$ python -q
>>> import numpy as np
>>> np.set_printoptions(suppress=True, linewidth=120)
>>> K = np.load("layer2.npy")
>>> K
array([[ 7., -3.,  3., -3., -3.,  3., -6.,  6.],
       [-3., -1., -1.,  1.,  1., -1.,  2., -2.],
       [ 3., -1., -1., -1., -1.,  1., -2.,  2.],
       [-3.,  1., -1., -1.,  1., -1.,  2., -2.],
       [-3.,  1., -1.,  1., -1., -1.,  2., -2.],
       [ 3., -1.,  1., -1., -1., -1., -2.,  2.],
       [-6.,  2., -2.,  2.,  2., -2.,  2., -4.],
       [ 6., -2.,  2., -2., -2.,  2., -4.,  2.]])
>>> u = np.array([-3, 2, -3, -1, -2, 0, 2, -2])
>>> other = K + np.outer(u, np.eye(8)[4])
>>> np.linalg.matrix_rank(other - K)
np.int64(1)
>>> ev, evecs = np.linalg.eigh(K)
>>> x0 = np.array([2, 1, 3, 3, 4, 1, 3, 4])
>>> np.abs(K).sum(axis=1).max(), np.abs(ev).max()
(np.float64(34.0), np.float64(20.0))
>>> np.round(evecs * np.abs(ev) @ evecs.T, 3)
array([[ 9.364, -2.455,  2.455, -2.455, -2.455,  2.455, -4.909,  4.909],
       [-2.455,  2.818, -0.818,  0.818,  0.818, -0.818,  1.636, -1.636],
       [ 2.455, -0.818,  2.818, -0.818, -0.818,  0.818, -1.636,  1.636],
       [-2.455,  0.818, -0.818,  2.818,  0.818, -0.818,  1.636, -1.636],
       [-2.455,  0.818, -0.818,  0.818,  2.818, -0.818,  1.636, -1.636],
       [ 2.455, -0.818,  0.818, -0.818, -0.818,  2.818, -1.636,  1.636],
       [-4.909,  1.636, -1.636,  1.636,  1.636, -1.636,  5.273, -3.273],
       [ 4.909, -1.636,  1.636, -1.636, -1.636,  1.636, -3.273,  5.273]])
>>> print(np.round(np.linalg.eigvalsh(K[1:, 1:]), 3))
[-2. -2. -2. -2. -2. -2. 11.]
>>> np.round(evecs * np.maximum(ev, 0) @ evecs.T, 3)
array([[ 8.182, -2.727,  2.727, -2.727, -2.727,  2.727, -5.455,  5.455],
       [-2.727,  0.909, -0.909,  0.909,  0.909, -0.909,  1.818, -1.818],
       [ 2.727, -0.909,  0.909, -0.909, -0.909,  0.909, -1.818,  1.818],
       [-2.727,  0.909, -0.909,  0.909,  0.909, -0.909,  1.818, -1.818],
       [-2.727,  0.909, -0.909,  0.909,  0.909, -0.909,  1.818, -1.818],
       [ 2.727, -0.909,  0.909, -0.909, -0.909,  0.909, -1.818,  1.818],
       [-5.455,  1.818, -1.818,  1.818,  1.818, -1.818,  3.636, -3.636],
       [ 5.455, -1.818,  1.818, -1.818, -1.818,  1.818, -3.636,  3.636]])
>>> K.ravel(order="F")
array([ 7., -3.,  3., -3., -3.,  3., -6.,  6., -3., -1., -1.,  1.,  1., -1.,  2., -2.,  3., -1., -1., -1., -1.,  1.,
       -2.,  2., -3.,  1., -1., -1.,  1., -1.,  2., -2., -3.,  1., -1.,  1., -1., -1.,  2., -2.,  3., -1.,  1., -1.,
       -1., -1., -2.,  2., -6.,  2., -2.,  2.,  2., -2.,  2., -4.,  6., -2.,  2., -2., -2.,  2., -4.,  2.])
>>> K.reshape(2, -1)
array([[ 7., -3.,  3., -3., -3.,  3., -6.,  6., -3., -1., -1.,  1.,  1., -1.,  2., -2.,  3., -1., -1., -1., -1.,  1.,
        -2.,  2., -3.,  1., -1., -1.,  1., -1.,  2., -2.],
       [-3.,  1., -1.,  1., -1., -1.,  2., -2.,  3., -1.,  1., -1., -1., -1., -2.,  2., -6.,  2., -2.,  2.,  2., -2.,
         2., -4.,  6., -2.,  2., -2., -2.,  2., -4.,  2.]])
>>> t3 = K.reshape(8, 2, -1)
>>> print(np.swapaxes(t3, 1, 2)[4])
[[-3. -1.]
 [ 1. -1.]
 [-1.  2.]
 [ 1. -2.]]
>>> np.einsum("ihd,ihd->ih", t3, t3)
array([[76., 90.],
       [12., 10.],
       [12., 10.],
       [12., 10.],
       [12., 10.],
       [12., 10.],
       [48., 28.],
       [48., 28.]])
>>> t3.sum(axis=1)
array([[ 4.,  0., -3.,  3.],
       [-2., -2.,  1., -1.],
       [ 2.,  0., -3.,  1.],
       [-2.,  0.,  1., -3.],
       [-4.,  0.,  1., -1.],
       [ 2., -2., -1.,  1.],
       [-4.,  0.,  0., -2.],
       [ 4.,  0., -2.,  0.]])
